% ipython --no-banner

In [1]: import numpy as np

In [2]: from numpy import linalg as LA

In [3]: np.set_printoptions(suppress=True, linewidth=100)

In [4]: m1 = np.array([[2, 4, 4], [2, 0, 4], [0, 3, 1]])

In [5]: left, sv, Vt = LA.svd(m1)

In [6]: sv.round(1)
Out[6]: array([7.4, 3.3, 0.3])

In [7]: np.argmax(sv[:-1] / (sv[1:] + 1e-6)) + 1
Out[7]: np.int64(2)

In [8]: B = left[:, :2] @ np.diag(sv[:2]) @ Vt[:2]

In [9]: round(float(np.abs(m1 - B).max()), 1)
Out[9]: 0.2

In [10]: np.round(LA.norm(m1 - B, 2), 1), round(float(sv[2]), 1)
Out[10]: (np.float64(0.3), 0.3)

In [11]: round(float(LA.norm(m1 - B) / LA.norm(m1)), 1)
Out[11]: 0.0

In [12]: LA.matrix_rank(B)
Out[12]: np.int64(2)

In [13]: LA.matrix_rank(m1, rtol=0.1)
Out[13]: np.int64(2)

In [14]: [round(float(x), 1) for x in LA.svd(m1, compute_uv=False)[:3]]
Out[14]: [7.4, 3.3, 0.3]

In [15]: round(LA.norm(m1, 2) / LA.norm(m1), 1)
Out[15]: np.float64(0.9)

In [16]: E = -1 * np.eye(3) + np.eye(3, k=1)

In [17]: E
Out[17]: 
array([[-1.,  1.,  0.],
       [ 0., -1.,  1.],
       [ 0.,  0., -1.]])

In [18]: B = np.array([[-2, -1, 0], [-1, 1, 2], [2, -1, 0]])

In [19]: LA.matrix_rank(E @ B)
Out[19]: np.int64(3)

In [20]: E @ B
Out[20]: 
array([[ 1.,  2.,  2.],
       [ 3., -2., -2.],
       [-2.,  1.,  0.]])

In [21]: q, r_ = LA.qr(E)

In [22]: np.trace(q @ q.T)
Out[22]: np.float64(3.0)

In [23]: q @ r_
Out[23]: 
array([[-1.,  1.,  0.],
       [ 0., -1.,  1.],
       [ 0.,  0., -1.]])

In [24]: q.shape, r_.shape
Out[24]: ((3, 3), (3, 3))
